In [1]: import numpy as np

In [2]: import numpy.linalg as la

In [3]: np.set_printoptions(precision=3, suppress=True, linewidth=120)

In [4]: def tidy(a):
   ...:     return np.round(a, 3) + 0
   ...: 

In [5]: data = np.loadtxt("m.csv", delimiter=",")

In [6]: data
Out[6]: 
array([[-0.661, -1.06 , -2.074, -2.368, -3.092,  0.648,  1.489],
       [-2.28 ,  0.162,  0.866,  0.11 ,  2.911,  4.119, -6.424],
       [ 0.203,  2.152,  0.662, -1.927, -2.252, -0.214,  1.367],
       [ 1.803, -1.734, -1.928, -0.483,  1.969, -1.974,  1.024],
       [ 0.602,  0.169, -2.174, -1.385,  0.741,  1.112,  3.102],
       [ 3.206,  1.841,  2.794,  0.822, -3.591,  1.888,  2.265]])

In [7]: print(la.norm(data, axis=1).argmax())
1

In [8]: tidy(la.norm(data, 1)), tidy(la.norm(data, np.inf))
Out[8]: (np.float64(15.671), np.float64(16.872))

In [9]: tidy(la.norm(data) ** 2 / la.norm(data, 2) ** 2)
Out[9]: np.float64(1.934)

In [10]: tidy(la.norm(data[3] - data[4]))
Out[10]: np.float64(4.614)

In [11]: np.abs(data).max()
Out[11]: np.float64(6.424)

In [12]: tidy(data.sum(axis=0))
Out[12]: array([ 2.873,  1.53 , -1.854, -5.231, -3.314,  5.579,  2.823])

In [13]: X = np.minimum.outer(np.arange(1, 7), np.arange(1, 7)) * 4

In [14]: X
Out[14]: 
array([[ 4,  4,  4,  4,  4,  4],
       [ 4,  8,  8,  8,  8,  8],
       [ 4,  8, 12, 12, 12, 12],
       [ 4,  8, 12, 16, 16, 16],
       [ 4,  8, 12, 16, 20, 20],
       [ 4,  8, 12, 16, 20, 24]])

In [15]: # symmetric, so the eigenvalues are real

In [16]: x0 = np.ones(6)

In [17]: for _ in range(5):
    ...:     x0 = X @ x0
    ...:     x0 /= la.norm(x0)
    ...:     print(round(x0 @ X @ x0, 3))
    ...: 
68.739
68.826
68.827
68.827
68.827

In [18]: print(tidy(x0))
[0.133 0.258 0.368 0.457 0.519 0.551]

In [19]: def softmax(z):
    ...:     e = np.exp(z - z.max(axis=-1, keepdims=True))
    ...:     return e / e.sum(axis=-1, keepdims=True)
    ...: 

In [20]: tidy(softmax(X[2] + -2))
Out[20]: array([0.   , 0.005, 0.249, 0.249, 0.249, 0.249])

In [21]: tidy(softmax(10 * X[2]))
Out[21]: array([0.  , 0.  , 0.25, 0.25, 0.25, 0.25])

In [22]: att = X @ X.T / np.sqrt(6)

In [23]: tidy(softmax(att))
Out[23]: 
array([[0.   , 0.   , 0.   , 0.   , 0.001, 0.999],
       [0.   , 0.   , 0.   , 0.   , 0.   , 1.   ],
       [0.   , 0.   , 0.   , 0.   , 0.   , 1.   ],
       [0.   , 0.   , 0.   , 0.   , 0.   , 1.   ],
       [0.   , 0.   , 0.   , 0.   , 0.   , 1.   ],
       [0.   , 0.   , 0.   , 0.   , 0.   , 1.   ]])

In [24]: tidy(softmax(att + np.triu(np.full(att.shape, -np.inf), 1)))
Out[24]: 
array([[1., 0., 0., 0., 0., 0.],
       [0., 1., 0., 0., 0., 0.],
       [0., 0., 1., 0., 0., 0.],
       [0., 0., 0., 1., 0., 0.],
       [0., 0., 0., 0., 1., 0.],
       [0., 0., 0., 0., 0., 1.]])

In [25]: softmax(att).round(6).argmax(axis=1)
Out[25]: array([5, 5, 5, 5, 5, 5])

In [26]: m1 = np.load("mat.npy")

In [27]: m1
Out[27]: 
array([[ 5.,  5.,  0.],
       [ 5., -1.,  5.],
       [ 0.,  5.,  1.]])

In [28]: # symmetric

In [29]: A2 = m1 / np.sqrt((m1 ** 2).mean(axis=1, keepdims=True))

In [30]: tidy(la.norm(A2, axis=1))
Out[30]: array([1.732, 1.732, 1.732])

In [31]: np.all(la.eigvalsh(m1) > 0)
Out[31]: np.False_

In [32]: [round(float(la.det(m1[:i, :i])), 2) + 0 for i in range(1, 4)]
Out[32]: [5.0, -30.0, -155.0]

In [33]: evals, vecs = la.eigh(m1)

In [34]: tidy(vecs.T @ vecs)
Out[34]: 
array([[1., 0., 0.],
       [0., 1., 0.],
       [0., 0., 1.]])

In [35]: tidy(la.eigvalsh(m1 @ m1))
Out[35]: array([ 7.341, 42.308, 77.351])

In [36]: tidy(np.abs(vecs[:, -1]))
Out[36]: array([0.743, 0.564, 0.362])

In [37]: tidy(vecs.T @ m1 @ vecs)
Out[37]: 
array([[-6.504,  0.   ,  0.   ],
       [ 0.   ,  2.71 ,  0.   ],
       [ 0.   ,  0.   ,  8.795]])

In [38]: tidy(evals)
Out[38]: array([-6.504,  2.71 ,  8.795])

In [39]: (evals > 1e-8).sum(), (evals < -1e-8).sum()
Out[39]: (np.int64(2), np.int64(1))

In [40]: print(tidy(la.svd(m1, compute_uv=False)))
[8.795 6.504 2.71 ]

In [41]: F = np.load("test0.npy")

In [42]: F
Out[42]: 
array([[ 4,  0,  8,  7, -2],
       [16,  0, 32, 28, -8],
       [ 0,  0,  0,  0,  0],
       [ 0,  0,  0,  0,  0],
       [12,  0, 24, 21, -6]])

In [43]: # rows 2 and 3 are equal

In [44]: x0 = np.array([-2, 0, 1, 1, 0])

In [45]: print((F @ x0).argmax())
1

In [46]: np.sign((F @ x0).round(6))
Out[46]: array([1, 1, 0, 0, 1])

In [47]: F @ (2 * x0)
Out[47]: array([14, 56,  0,  0, 42])

In [48]: la.norm(F @ x0) <= la.norm(F, 2) * la.norm(x0) + 1e-9
Out[48]: np.True_

In [49]: J = np.array([[1, 2, 2], [2, 0, 2], [0, 0, 2], [1, 2, 2], [1, 2, 0]])

In [50]: J
Out[50]: 
array([[1, 2, 2],
       [2, 0, 2],
       [0, 0, 2],
       [1, 2, 2],
       [1, 2, 0]])

In [51]: # row 3 repeats row 0

In [52]: A2 = np.array([[0, 2, -2], [-1, 2, 1]])

In [53]: W2 = np.kron(A2, J)

In [54]: la.matrix_rank(W2)
Out[54]: np.int64(6)

In [55]: W2
Out[55]: 
array([[ 0,  0,  0,  2,  4,  4, -2, -4, -4],
       [ 0,  0,  0,  4,  0,  4, -4,  0, -4],
       [ 0,  0,  0,  0,  0,  4,  0,  0, -4],
       [ 0,  0,  0,  2,  4,  4, -2, -4, -4],
       [ 0,  0,  0,  2,  4,  0, -2, -4,  0],
       [-1, -2, -2,  2,  4,  4,  1,  2,  2],
       [-2,  0, -2,  4,  0,  4,  2,  0,  2],
       [ 0,  0, -2,  0,  0,  4,  0,  0,  2],
       [-1, -2, -2,  2,  4,  4,  1,  2,  2],
       [-1, -2,  0,  2,  4,  0,  1,  2,  0]])

In [56]: tidy(la.norm(W2, 2)), tidy(la.norm(A2, 2) * la.norm(J, 2))
Out[56]: (np.float64(15.849), np.float64(15.849))

In [57]: theta = np.radians(74)

In [58]: r_ = np.eye(9)

In [59]: r_[3, 3] = r_[8, 8] = np.cos(theta)

In [60]: r_[3, 8], r_[8, 3] = -np.sin(theta), np.sin(theta)

In [61]: tidy(r_)
Out[61]: 
array([[ 1.   ,  0.   ,  0.   ,  0.   ,  0.   ,  0.   ,  0.   ,  0.   ,  0.   ],
       [ 0.   ,  1.   ,  0.   ,  0.   ,  0.   ,  0.   ,  0.   ,  0.   ,  0.   ],
       [ 0.   ,  0.   ,  1.   ,  0.   ,  0.   ,  0.   ,  0.   ,  0.   ,  0.   ],
       [ 0.   ,  0.   ,  0.   ,  0.276,  0.   ,  0.   ,  0.   ,  0.   , -0.961],
       [ 0.   ,  0.   ,  0.   ,  0.   ,  1.   ,  0.   ,  0.   ,  0.   ,  0.   ],
       [ 0.   ,  0.   ,  0.   ,  0.   ,  0.   ,  1.   ,  0.   ,  0.   ,  0.   ],
       [ 0.   ,  0.   ,  0.   ,  0.   ,  0.   ,  0.   ,  1.   ,  0.   ,  0.   ],
       [ 0.   ,  0.   ,  0.   ,  0.   ,  0.   ,  0.   ,  0.   ,  1.   ,  0.   ],
       [ 0.   ,  0.   ,  0.   ,  0.961,  0.   ,  0.   ,  0.   ,  0.   ,  0.276]])

In [62]: A2 = W2 @ r_.T

In [63]: tidy(la.svd(W2, compute_uv=False)), tidy(la.svd(A2, compute_uv=False))
Out[63]: 
(array([15.849, 11.382,  7.295,  5.239,  4.343,  3.119,  0.   ,  0.   ,  0.   ]),
 array([15.849, 11.382,  7.295,  5.239,  4.343,  3.119,  0.   ,  0.   ,  0.   ]))

In [64]: tidy(np.abs(A2 - W2).max(axis=0))
Out[64]: array([0.   , 0.   , 0.   , 4.82 , 0.   , 0.   , 0.   , 0.   , 6.742])

In [65]: tidy(la.det(r_)), tidy(np.trace(r_))
Out[65]: (np.float64(1.0), np.float64(7.551))
